>>> import numpy as np
>>> np.set_printoptions(precision=1, suppress=True, linewidth=100)
>>> X = np.load("sample15.npy")
>>> print(X)
[[ 0 -1  0  0  0  0]
 [ 1 -2  0  0  0  0]
 [ 2 -2  0  0  0  0]
 [ 0  0  0 -1  0  0]
 [ 0  0  1 -2  0  0]
 [ 0  0  2 -2  0  0]
 [ 0  0  0  0  0 -1]
 [ 0  0  0  0  1 -2]
 [ 0  0  0  0  2 -2]]
>>> rng = np.random.default_rng(49507)
>>> B = X + rng.integers(-2, 3, (9, 3)) @ rng.integers(-2, 3, (3, 6))
>>> print(B)
[[ 0  0  0 -4  1 -4]
 [ 0 -2  2  0  3  2]
 [ 2 -4 -2 -4 -2 -8]
 [ 1  4  0 -5  1 -2]
 [ 1  3  0 -8  0 -6]
 [ 2  3  0 -2 -3  0]
 [-4 -2  6 -4 10 -1]
 [ 0  1  0 -4  2 -6]
 [-4 -8  3  2  6 -2]]
>>> print(np.round(np.linalg.svd(B - X, compute_uv=False), 1) + 0)
[16.8 15.5  9.2  0.   0.   0. ]
>>> t3 = np.stack([B, 2 * B, B[::-1]])
>>> print(np.einsum("bij,cij->bc", t3, t3))
[[ 708 1416  132]
 [1416 2832  264]
 [ 132  264  708]]
>>> print((t3 @ B.T).shape)
(3, 9, 9)
>>> U, s = np.linalg.svd(X)
Traceback (most recent call last):
  File "<python-input-11>", line 1, in <module>
    U, s = np.linalg.svd(X)
    ^^^^
ValueError: too many values to unpack (expected 2)
>>> U, s, Vh = np.linalg.svd(X, full_matrices=False)
>>> print(U.shape, s.shape, Vh.shape)
(9, 6) (6,) (6, 6)
>>> print(np.cumsum(s ** 2) / np.sum(s ** 2))
[0.3 0.6 1.  1.  1.  1. ]
>>> print(s)
[3.7 3.7 3.7 0.8 0.8 0.8]
>>> print(np.round(U.T @ X @ Vh.T, 1) + 0)
[[3.7 0.  0.  0.  0.  0. ]
 [0.  3.7 0.  0.  0.  0. ]
 [0.  0.  3.7 0.  0.  0. ]
 [0.  0.  0.  0.8 0.  0. ]
 [0.  0.  0.  0.  0.8 0. ]
 [0.  0.  0.  0.  0.  0.8]]
>>> x = np.array([0, 1, 1, 3, 3, 0])
>>> a = np.maximum(X @ x, 0)
>>> print(X.T @ a)
[  0   0   0   0  15 -18]
>>> print(np.maximum(X @ x, 0) - np.maximum(-X @ x, 0))
[-1 -2 -2 -3 -5 -4  0  3  6]
>>> print(np.tanh(X @ x))
[-0.8 -1.  -1.  -1.  -1.  -1.   0.   1.   1. ]
>>> print(np.maximum(X @ (3 * x), 0))
[ 0  0  0  0  0  0  0  9 18]
>>> print(a)
[0 0 0 0 0 0 0 3 6]
>>> print(np.flatnonzero(a > 1e-9))
[7 8]
>>> hat = X @ np.linalg.solve(X.T @ X, X.T)
>>> print(round(float(np.trace(hat)), 1))
6.0
>>> print(np.diag(hat))
[0.6 0.6 0.9 0.6 0.6 0.9 0.6 0.6 0.9]
>>> print(np.round(hat @ X[:, 4], 1) + 0)
[0. 0. 0. 0. 0. 0. 0. 1. 2.]
>>> print(hat)
[[ 0.6  0.4 -0.2  0.   0.   0.   0.   0.   0. ]
 [ 0.4  0.6  0.2  0.   0.   0.   0.   0.   0. ]
 [-0.2  0.2  0.9  0.   0.   0.   0.   0.   0. ]
 [ 0.   0.   0.   0.6  0.4 -0.2  0.   0.   0. ]
 [ 0.   0.   0.   0.4  0.6  0.2  0.   0.   0. ]
 [ 0.   0.   0.  -0.2  0.2  0.9  0.   0.   0. ]
 [ 0.   0.   0.   0.   0.   0.   0.6  0.4 -0.2]
 [ 0.   0.   0.   0.   0.   0.   0.4  0.6  0.2]
 [ 0.   0.   0.   0.   0.   0.  -0.2  0.2  0.9]]
>>> print(np.round(np.linalg.eigvalsh(hat), 1) + 0)
[0. 0. 0. 1. 1. 1. 1. 1. 1.]
